% python3 -q
>>> import numpy as np
>>> from numpy import linalg as LA
>>> np.set_printoptions(precision=2, suppress=True, linewidth=200, sign=" ")
>>> def rnd(a):
...     return np.round(a, 2) + 0
... 
>>> out = np.array([[2.4, 0.4, 1.1, -0.8],
...     [-0.1, -0.3, -0.8, -1.0],
...     [-0.8, -0.6, -0.2, -0.3],
...     [-1.8, -1.8, -0.4, -0.3],
...     [-0.5, 0.3, 0.4, 1.7],
...     [0.3, -0.6, 1.2, 1.1]])
>>> W2 = np.array([[0.0, 0.2, 0.8, -0.8, -0.7, 1.1],
...     [0.8, -1.0, 0.5, -0.5, -1.3, -0.7],
...     [0.8, -0.8, 0.4, -0.3, -0.5, 0.1],
...     [-2.2, -2.2, -1.2, -0.5, 0.8, -0.5]])
>>> mat = out @ W2
>>> rnd(mat)
array([[ 2.96,  0.96,  3.52, -2.05, -3.39,  2.87],
       [ 1.32,  3.12,  0.65,  0.97,  0.06,  0.52],
       [ 0.02,  1.26, -0.66,  1.15,  1.2 , -0.33],
       [-1.1 ,  2.42, -2.14,  2.61,  3.56, -0.61],
       [-3.18, -4.46, -2.13, -0.72,  1.12, -1.57],
       [-1.94, -2.72, -0.9 , -0.85,  0.85,  0.32]])
>>> np.allclose(mat[:-1].T @ LA.lstsq(mat[:-1].T, mat[-1])[0], mat[-1])
True
>>> np.abs(np.diag(LA.qr(mat)[1])) > 1e-9
array([ True,  True,  True,  True, False, False])
>>> rnd(np.trace(LA.pinv(mat) @ mat))
np.float64(4.0)
>>> rnd(mat @ LA.pinv(mat) @ mat)
array([[ 2.96,  0.96,  3.52, -2.05, -3.39,  2.87],
       [ 1.32,  3.12,  0.65,  0.97,  0.06,  0.52],
       [ 0.02,  1.26, -0.66,  1.15,  1.2 , -0.33],
       [-1.1 ,  2.42, -2.14,  2.61,  3.56, -0.61],
       [-3.18, -4.46, -2.13, -0.72,  1.12, -1.57],
       [-1.94, -2.72, -0.9 , -0.85,  0.85,  0.32]])
>>> Uu, sig, Vt = LA.svd(mat)
>>> rnd(sig)
array([ 9.53,  7.37,  1.62,  0.28,  0.  ,  0.  ])
>>> out = Uu[:, :4] @ np.diag(sig[:4]) @ Vt[:4]
>>> rnd(LA.norm(mat - out) / LA.norm(mat))
np.float64(0.0)
>>> A = np.load("x.npy")
>>> rnd(A)
array([[-0.25, -0.01,  0.18,  0.29, -0.24, -0.85, -0.19],
       [-0.22, -0.11,  0.56, -0.15, -0.59,  0.37, -0.35],
       [-0.46,  0.35, -0.11,  0.09, -0.38,  0.08,  0.7 ],
       [ 0.  ,  0.  , -0.66, -0.55, -0.43, -0.15, -0.24],
       [ 0.46, -0.42, -0.23,  0.55, -0.47,  0.11,  0.14],
       [-0.68, -0.48, -0.33,  0.26,  0.21,  0.21, -0.2 ],
       [ 0.  , -0.68,  0.23, -0.46,  0.04, -0.22,  0.47]])
>>> def softmax(z):
...     e = np.exp(z - z.max(axis=-1, keepdims=True))
...     return e / e.sum(axis=-1, keepdims=True)
... 
>>> rnd(softmax(10 * A[5]))
array([ 0.  ,  0.  ,  0.  ,  0.44,  0.28,  0.27,  0.  ])
>>> rnd(softmax(A).sum(axis=1))
array([ 1.,  1.,  1.,  1.,  1.,  1.,  1.])
>>> scores = A @ A.T / np.sqrt(7)
>>> rnd(softmax(scores))
array([[ 0.2 ,  0.13,  0.13,  0.13,  0.13,  0.13,  0.13],
       [ 0.13,  0.2 ,  0.13,  0.13,  0.13,  0.13,  0.13],
       [ 0.13,  0.13,  0.2 ,  0.13,  0.13,  0.13,  0.13],
       [ 0.13,  0.13,  0.13,  0.2 ,  0.13,  0.13,  0.13],
       [ 0.13,  0.13,  0.13,  0.13,  0.2 ,  0.13,  0.13],
       [ 0.13,  0.13,  0.13,  0.13,  0.13,  0.2 ,  0.13],
       [ 0.13,  0.13,  0.13,  0.13,  0.13,  0.13,  0.2 ]])
>>> x0 = np.array([0, -1, -1, -1, 2, -1, -1])
>>> rnd(LA.det(A))
np.float64(1.0)
>>> rnd(np.abs(LA.eigvals(A)))
array([ 1.,  1.,  1.,  1.,  1.,  1.,  1.])
>>> rnd(LA.inv(A))
array([[-0.25, -0.22, -0.46,  0.  ,  0.46, -0.68,  0.  ],
       [-0.01, -0.11,  0.35,  0.  , -0.42, -0.48, -0.68],
       [ 0.18,  0.56, -0.11, -0.66, -0.23, -0.33,  0.23],
       [ 0.29, -0.15,  0.09, -0.55,  0.55,  0.26, -0.46],
       [-0.24, -0.59, -0.38, -0.43, -0.47,  0.21,  0.04],
       [-0.85,  0.37,  0.08, -0.15,  0.11,  0.21, -0.22],
       [-0.19, -0.35,  0.7 , -0.24,  0.14, -0.2 ,  0.47]])
>>> Q, Rm = LA.qr(A)
>>> rnd(Rm)
array([[ 1.,  0.,  0.,  0.,  0.,  0.,  0.],
       [ 0.,  1.,  0.,  0.,  0.,  0.,  0.],
       [ 0.,  0.,  1.,  0.,  0.,  0.,  0.],
       [ 0.,  0.,  0.,  1.,  0.,  0.,  0.],
       [ 0.,  0.,  0.,  0.,  1.,  0.,  0.],
       [ 0.,  0.,  0.,  0.,  0.,  1.,  0.],
       [ 0.,  0.,  0.,  0.,  0.,  0.,  1.]])
>>> Q.shape, Rm.shape
((7, 7), (7, 7))
>>> abs(Rm[0, 0]), rnd(LA.norm(A[:, 0]))
(np.float64(1.0), np.float64(1.0))
>>> rnd(Q)
array([[-0.25, -0.01,  0.18,  0.29, -0.24, -0.85, -0.19],
       [-0.22, -0.11,  0.56, -0.15, -0.59,  0.37, -0.35],
       [-0.46,  0.35, -0.11,  0.09, -0.38,  0.08,  0.7 ],
       [ 0.  ,  0.  , -0.66, -0.55, -0.43, -0.15, -0.24],
       [ 0.46, -0.42, -0.23,  0.55, -0.47,  0.11,  0.14],
       [-0.68, -0.48, -0.33,  0.26,  0.21,  0.21, -0.2 ],
       [ 0.  , -0.68,  0.23, -0.46,  0.04, -0.22,  0.47]])
>>> E = np.loadtxt("test13.csv", delimiter=",")
>>> E
array([[-0.01,  3.97, -2.11, -4.07],
       [ 0.03,  4.03, -2.08, -3.87],
       [-0.07,  3.85, -2.09, -3.95],
       [ 0.01,  4.02, -1.95, -4.  ],
       [ 0.  ,  4.02, -1.93, -4.04],
       [ 0.16,  4.13, -2.  , -3.92],
       [ 0.12,  3.91, -2.18, -4.17],
       [-0.06,  4.02, -2.35, -4.07],
       [ 0.08,  4.14, -2.16, -3.96],
       [-1.03,  2.02,  3.84, -4.01],
       [-0.8 ,  2.14,  4.08, -3.85],
       [-1.03,  2.05,  4.12, -4.01],
       [-0.96,  1.96,  3.88, -4.09],
       [-1.05,  1.92,  4.08, -4.03],
       [-0.96,  1.97,  3.83, -3.92],
       [-1.05,  1.94,  4.06, -3.85],
       [-1.22,  2.09,  3.9 , -3.81],
       [-1.11,  1.89,  3.99, -3.99],
       [-3.98,  1.03,  3.05, -1.1 ],
       [-3.91,  0.95,  3.13, -1.03],
       [-3.99,  0.93,  2.89, -1.14],
       [-3.93,  1.09,  3.06, -1.15],
       [-3.95,  1.12,  3.06, -1.12],
       [-4.03,  1.04,  3.12, -1.1 ],
       [-4.04,  1.14,  3.01, -1.07],
       [-4.24,  0.9 ,  2.89, -1.06],
       [-3.99,  1.14,  3.24, -0.96]])
>>> P = E @ LA.solve(E.T @ E, E.T)
>>> np.allclose(P @ P, P)
True
>>> rnd(np.diag(P))
array([ 0.13,  0.14,  0.14,  0.11,  0.11,  0.22,  0.2 ,  0.16,  0.16,  0.12,  0.29,  0.12,  0.16,  0.14,  0.11,  0.11,  0.11,  0.15,  0.11,  0.1 ,  0.18,  0.11,  0.12,  0.11,  0.13,  0.23,  0.23])
>>> rnd(P @ E[:, 1])
array([ 3.97,  4.03,  3.85,  4.02,  4.02,  4.13,  3.91,  4.02,  4.14,  2.02,  2.14,  2.05,  1.96,  1.92,  1.97,  1.94,  2.09,  1.89,  1.03,  0.95,  0.93,  1.09,  1.12,  1.04,  1.14,  0.9 ,  1.14])
>>> rnd(np.trace(P))
np.float64(4.0)
>>> Xc = (E - E.mean(axis=0)) / E.std(axis=0)
>>> Xc.std(axis=0)
array([ 1.,  1.,  1.,  1.])
>>> b = LA.lstsq(np.delete(Xc, 3, axis=1), Xc[:, 3])[0]
>>> np.abs(b).argmax()
np.int64(0)
>>> out = np.c_[E[:, :1] @ np.array([[-1]]), np.array([-1, -3, 2, 3, 2, 1, 3, 3, 2, 0, -3, -2, 0, -1, 3, 2, -2, 3, -1, -3, -2, -2, 0, 3, -3, -2, 1])]
>>> out
array([[ 0.01, -1.  ],
       [-0.03, -3.  ],
       [ 0.07,  2.  ],
       [-0.01,  3.  ],
       [ 0.  ,  2.  ],
       [-0.16,  1.  ],
       [-0.12,  3.  ],
       [ 0.06,  3.  ],
       [-0.08,  2.  ],
       [ 1.03,  0.  ],
       [ 0.8 , -3.  ],
       [ 1.03, -2.  ],
       [ 0.96,  0.  ],
       [ 1.05, -1.  ],
       [ 0.96,  3.  ],
       [ 1.05,  2.  ],
       [ 1.22, -2.  ],
       [ 1.11,  3.  ],
       [ 3.98, -1.  ],
       [ 3.91, -3.  ],
       [ 3.99, -2.  ],
       [ 3.93, -2.  ],
       [ 3.95,  0.  ],
       [ 4.03,  3.  ],
       [ 4.04, -3.  ],
       [ 4.24, -2.  ],
       [ 3.99,  1.  ]])
>>> rnd(LA.norm(out - E @ LA.lstsq(E, out)[0], axis=0))
array([  0.  ,  10.05])
>>> rng = np.random.default_rng(86)
>>> z = rng.permutation(4)
>>> out = E[:, z] * rng.choice([-1, 1], 4)
>>> out
array([[-3.97,  2.11, -0.01,  4.07],
       [-4.03,  2.08,  0.03,  3.87],
       [-3.85,  2.09, -0.07,  3.95],
       [-4.02,  1.95,  0.01,  4.  ],
       [-4.02,  1.93,  0.  ,  4.04],
       [-4.13,  2.  ,  0.16,  3.92],
       [-3.91,  2.18,  0.12,  4.17],
       [-4.02,  2.35, -0.06,  4.07],
       [-4.14,  2.16,  0.08,  3.96],
       [-2.02, -3.84, -1.03,  4.01],
       [-2.14, -4.08, -0.8 ,  3.85],
       [-2.05, -4.12, -1.03,  4.01],
       [-1.96, -3.88, -0.96,  4.09],
       [-1.92, -4.08, -1.05,  4.03],
       [-1.97, -3.83, -0.96,  3.92],
       [-1.94, -4.06, -1.05,  3.85],
       [-2.09, -3.9 , -1.22,  3.81],
       [-1.89, -3.99, -1.11,  3.99],
       [-1.03, -3.05, -3.98,  1.1 ],
       [-0.95, -3.13, -3.91,  1.03],
       [-0.93, -2.89, -3.99,  1.14],
       [-1.09, -3.06, -3.93,  1.15],
       [-1.12, -3.06, -3.95,  1.12],
       [-1.04, -3.12, -4.03,  1.1 ],
       [-1.14, -3.01, -4.04,  1.07],
       [-0.9 , -2.89, -4.24,  1.06],
       [-1.14, -3.24, -3.99,  0.96]])
>>> Uu, _, Vt = LA.svd(E.T @ out)
>>> rnd(LA.lstsq(E, out)[0])
array([[ 0.,  0.,  1.,  0.],
       [-1.,  0.,  0.,  0.],
       [ 0., -1.,  0.,  0.],
       [ 0.,  0.,  0., -1.]])
>>> z
array([ 1,  2,  0,  3])
>>> feats = np.loadtxt("arr.csv", delimiter=",")
>>> feats
array([[ -9.96,  13.12,  16.06, -13.91,   7.2 ,  -1.71, -14.43,  -0.13,  18.11, -10.05,  -0.74,   3.24],
       [ -8.36,  -8.81,  11.59,   2.75,  -4.31,  -1.15,   5.92,  11.73,   3.07,  -9.87,  -8.35,  -3.97],
       [-10.85,  13.14,  15.71, -12.48,   5.76,  -1.62, -17.27,  -1.48,  17.04, -13.25,   0.3 ,   2.37],
       [  8.94, -11.74,  -8.8 ,  15.39,  10.77,   1.76, -14.07,  -0.1 ,   6.02,   4.55, -11.84, -16.56],
       [ -7.96, -10.98,  13.34,   1.54,  -3.16,  -1.71,   7.  ,   9.97,   2.57,  -8.25,  -7.63,  -5.11],
       [ -8.39, -10.83,  13.06,   2.03,  -3.71,  -1.05,   5.84,  11.05,   5.66, -11.78,  -8.76,  -2.84],
       [ -7.54,  -9.54,  13.02,   2.  ,  -3.74,  -0.77,   5.37,  11.51,   5.69, -10.62,  -7.41,  -4.2 ],
       [ -8.12, -10.32,  12.69,   1.78,  -1.82,  -0.4 ,   5.38,  11.43,   5.5 , -10.29,  -8.96,  -4.51],
       [  8.87, -13.63,  -8.6 ,  14.39,  10.74,   3.23, -13.75,   1.9 ,   3.69,   5.51, -10.23, -17.64],
       [-10.22,  14.39,  16.86, -11.16,   7.76,  -2.27, -14.92,   0.04,  16.63, -12.54,  -0.84,   3.83],
       [ -9.16, -11.16,  12.51,   2.09,  -3.83,   1.74,   5.43,   9.47,   2.56, -10.25,  -8.1 ,  -3.68],
       [ -9.96, -11.18,  13.35,   2.59,  -3.87,  -1.19,   6.49,  10.38,   4.29,  -9.95,  -8.12,  -4.22],
       [-11.74,  15.72,  16.4 , -10.82,   5.92,  -3.83, -17.16,  -0.33,  18.15, -12.05,  -0.1 ,   3.29],
       [ 10.7 , -12.69,  -8.31,  14.42,  10.52,   1.71, -13.94,   1.66,   5.11,   5.84,  -9.85, -18.29],
       [ -8.53, -10.26,  11.81,   2.4 ,  -2.8 ,   1.42,   5.84,  10.99,   2.99,  -8.22,  -8.17,  -2.32],
       [ -7.98,  -9.2 ,  14.73,   1.54,  -2.17,   0.  ,   7.7 ,  11.71,   5.66, -10.96,  -9.62,  -4.8 ],
       [-11.06,  13.66,  16.56, -13.11,   8.77,  -2.84, -14.25,  -0.34,  18.46, -12.33,   0.19,   4.54],
       [ 11.21, -12.02,  -6.69,  16.7 ,  11.77,   1.69, -13.79,   0.06,   4.2 ,   5.72, -10.07, -17.6 ],
       [-11.74,  13.36,  16.41, -12.5 ,   6.01,  -2.16, -15.84,   0.23,  17.89, -12.42,   0.18,   4.11],
       [ 10.65, -11.66,  -9.49,  14.75,  12.84,   2.  , -13.86,   2.25,   4.25,   5.24, -10.15, -19.36],
       [-10.44,  12.15,  15.05, -12.47,   6.01,  -2.3 , -15.06,   0.35,  17.93, -13.04,  -1.6 ,   4.62],
       [ 11.28, -12.21, -10.01,  14.29,  10.99,   2.1 , -14.71,   0.16,   2.26,   5.21,  -8.98, -17.13],
       [ 10.1 , -12.79,  -6.1 ,  15.19,  11.96,   0.5 , -13.29,   0.98,   4.28,   4.49, -11.4 , -16.27],
       [ 10.3 , -11.51,  -6.55,  17.85,   9.65,   2.95, -13.37,  -0.05,   4.86,   6.33,  -8.48, -18.12],
       [ 11.8 , -12.17,  -9.09,  15.77,  10.31,   1.11, -14.52,   1.6 ,   4.94,   6.38, -10.64, -18.44],
       [ -9.  , -10.53,  12.91,   1.11,  -3.11,  -2.95,   5.38,   9.37,   5.22, -11.1 ,  -6.41,  -4.88],
       [  9.79, -12.65,  -7.66,  17.97,  11.92,   1.44, -13.99,   1.51,   5.88,   6.1 ,  -7.44, -18.76],
       [-10.59,  13.81,  16.07, -12.42,   7.4 ,  -1.78, -17.04,   1.24,  17.04, -11.12,  -0.9 ,   3.71],
       [ -6.87,  -7.85,  13.67,   3.31,  -4.46,  -1.6 ,   8.03,  10.28,   5.23,  -9.28,  -8.22,  -2.66],
       [-11.15,  14.13,  15.32, -11.66,   7.35,  -2.4 , -17.58,  -0.65,  19.72, -13.61,  -0.89,   3.88],
       [ 10.03, -12.08,  -8.39,  15.3 ,  11.38,   0.14, -14.9 ,   0.58,   5.19,   5.49,  -9.64, -18.58],
       [  9.96, -11.29,  -8.2 ,  15.81,  12.77,   1.59, -13.6 ,   0.1 ,   3.04,   5.07, -10.33, -16.87],
       [ -9.44,  13.4 ,  15.1 , -12.22,   6.52,  -2.61, -16.81,   1.03,  17.7 , -13.36,  -1.66,   3.82],
       [ 10.15, -12.19,  -7.65,  14.92,  11.51,   1.93, -13.92,   0.53,   4.38,   4.26,  -9.98, -18.05],
       [  9.42, -12.66,  -9.29,  16.51,  10.84,   3.42, -14.26,  -0.2 ,   4.  ,   3.19,  -9.48, -17.98],
       [ -8.73,  -9.88,  13.28,   1.49,  -3.31,  -2.25,   6.48,  12.19,   3.39, -10.2 ,  -8.95,  -1.9 ],
       [ 11.2 , -13.29,  -8.68,  16.96,  11.42,   2.11, -12.77,   0.55,   3.74,   6.03, -10.78, -18.55],
       [ 10.49, -12.51,  -8.2 ,  14.93,  11.65,   2.46, -13.49,   0.97,   3.95,   5.25,  -9.76, -18.81],
       [-11.97,  13.42,  16.45, -12.42,   7.74,  -3.4 , -15.24,  -0.59,  17.05, -13.81,  -0.21,   3.11],
       [ 10.79, -10.4 ,  -9.89,  16.05,  11.18,   3.69, -14.75,   1.02,   4.17,   4.63, -10.29, -17.66],
       [-10.33,  -8.4 ,  12.02,   2.73,  -2.6 ,  -1.8 ,   4.46,  10.3 ,   4.1 , -10.36,  -6.78,  -2.33]])
>>> [round(float(x), 2) for x in LA.svd(E, compute_uv=False)[:3]]
[23.66, 16.96, 7.62]
>>> rnd(np.abs(LA.svd(E)[2][-1]))
array([ 0.24,  0.73,  0.28,  0.58])
>>> LA.cond(E) > 100
np.False_
>>> np.argsort(-LA.norm(E, axis=0).round(6), kind="stable")[:3]
array([ 3,  2,  1])
